>>> import numpy as np
>>> np.set_printoptions(suppress=True, linewidth=120)
>>> def rd(a):
...     return np.round(a, 2) + 0
... 
>>> rng = np.random.default_rng(438)
>>> lab = rng.integers(0, 3, 4)
>>> K = (lab[:, None] == lab) * -1 + np.eye(4)
>>> K
array([[ 0., -1.,  0., -1.],
       [-1.,  0.,  0., -1.],
       [ 0.,  0.,  0.,  0.],
       [-1., -1.,  0.,  0.]])
>>> U, sig, Vh = np.linalg.svd(K)
>>> V = Vh[:(sig > 1e-8).sum()]
>>> vec = K[0] + 2 * K[2] + rng.integers(2) * np.eye(4)[0]
>>> vec
array([ 1., -1.,  0., -1.])
>>> print(rd(np.diag(V.T @ V)))
[1. 1. 0. 1.]
>>> vals, V = np.linalg.eigvalsh(K)
Traceback (most recent call last):
  File "<python-input-12>", line 1, in <module>
    vals, V = np.linalg.eigvalsh(K)
    ^^^^^^^
ValueError: too many values to unpack (expected 2)
>>> vals, V = np.linalg.eigh(K)
>>> print(rd(vals))
[-2.  0.  1.  1.]
>>> print(rd(np.linalg.svd(K, compute_uv=False)))
[2. 1. 1. 0.]
>>> np.unique(vals.round(6) + 0, return_counts=True)[1]
array([1, 1, 2])
>>> np.flatnonzero(np.linalg.matrix_power((K != 0) + (K.T != 0) + np.eye(4), 4)[3])
array([0, 1, 3])
>>> rd(np.linalg.det(K))
np.float64(0.0)
>>> rd(np.linalg.eigvalsh(K).min())
np.float64(-2.0)
>>> arr = np.loadtxt("test11.csv", delimiter=",")
>>> arr
array([[-0.1 , -0.52,  0.96],
       [-0.48,  0.44,  0.35],
       [ 0.93, -0.99,  0.95],
       [ 0.97, -0.86, -0.99],
       [-0.21, -0.45,  0.97],
       [ 0.88, -0.91, -0.08],
       [ 0.96, -0.86, -0.99],
       [-0.16,  0.29, -0.31],
       [ 0.98, -0.98, -0.8 ],
       [-0.5 , -0.54,  1.  ],
       [-0.5 ,  0.38,  0.57],
       [-0.41,  0.31,  0.48],
       [ 0.35, -0.68,  0.8 ],
       [ 0.44, -0.24, -0.67],
       [ 0.98, -1.  ,  0.85],
       [ 0.87, -0.54, -0.99],
       [ 0.73, -0.84,  0.41],
       [ 0.97, -0.8 , -1.  ],
       [ 0.7 , -0.34, -0.94],
       [ 0.46, -0.83,  0.94],
       [-0.9 ,  1.  , -1.  ],
       [ 0.29,  0.6 , -0.99],
       [ 0.25,  0.26, -0.92],
       [-0.92,  0.94,  0.33],
       [ 0.85, -0.63, -0.96]])
>>> U, sig = np.linalg.svd(arr)
Traceback (most recent call last):
  File "<python-input-22>", line 1, in <module>
    U, sig = np.linalg.svd(arr)
    ^^^^^^
ValueError: too many values to unpack (expected 2)
>>> U, sig, Vh = np.linalg.svd(arr, full_matrices=False)
>>> rd(np.sqrt((sig ** 2).sum())), rd(np.linalg.norm(arr))
(np.float64(6.41), np.float64(6.41))
>>> print(rd(U.T @ arr @ Vh.T))
[[4.88 0.   0.  ]
 [0.   4.08 0.  ]
 [0.   0.   0.82]]
>>> rd(np.cumsum(sig ** 2) / np.sum(sig ** 2))
array([0.58, 0.98, 1.  ])
>>> rd(Vh @ Vh.T)
array([[1., 0., 0.],
       [0., 1., 0.],
       [0., 0., 1.]])
>>> rd(sig)
array([4.88, 4.08, 0.82])
>>> basis = arr[[1, 16]].astype(float)
>>> for _ in range(3):
...     lab = np.linalg.norm(arr[:, None] - basis, axis=-1).argmin(axis=1)
...     basis = np.array([arr[lab == j].mean(axis=0) for j in range(2)])
... 
>>> print(lab)
[0 0 1 1 0 1 1 0 1 0 0 0 1 1 1 1 1 1 1 1 0 0 0 0 1]
>>> np.abs(basis[1] - basis[0]).argmax()
np.int64(0)
>>> np.bincount(lab)
array([11, 14])
>>> other = np.c_[arr[:, :2] @ np.array([[1, 1], [0, 0]]), np.array([-1, 3, -2, 1, 2, -3, 3, -1, -3, -3, 2, 0, -1, 0, -3, -1, -3, 0, 0, -3, 2, -1, 0, -1, 2])]
>>> other
array([[-0.1 , -0.1 , -1.  ],
       [-0.48, -0.48,  3.  ],
       [ 0.93,  0.93, -2.  ],
       [ 0.97,  0.97,  1.  ],
       [-0.21, -0.21,  2.  ],
       [ 0.88,  0.88, -3.  ],
       [ 0.96,  0.96,  3.  ],
       [-0.16, -0.16, -1.  ],
       [ 0.98,  0.98, -3.  ],
       [-0.5 , -0.5 , -3.  ],
       [-0.5 , -0.5 ,  2.  ],
       [-0.41, -0.41,  0.  ],
       [ 0.35,  0.35, -1.  ],
       [ 0.44,  0.44,  0.  ],
       [ 0.98,  0.98, -3.  ],
       [ 0.87,  0.87, -1.  ],
       [ 0.73,  0.73, -3.  ],
       [ 0.97,  0.97,  0.  ],
       [ 0.7 ,  0.7 ,  0.  ],
       [ 0.46,  0.46, -3.  ],
       [-0.9 , -0.9 ,  2.  ],
       [ 0.29,  0.29, -1.  ],
       [ 0.25,  0.25,  0.  ],
       [-0.92, -0.92, -1.  ],
       [ 0.85,  0.85,  2.  ]])
>>> np.linalg.matrix_rank(other)
np.int64(2)
>>> rd(np.linalg.lstsq(arr, other[:, 0])[0])
array([1., 0., 0.])
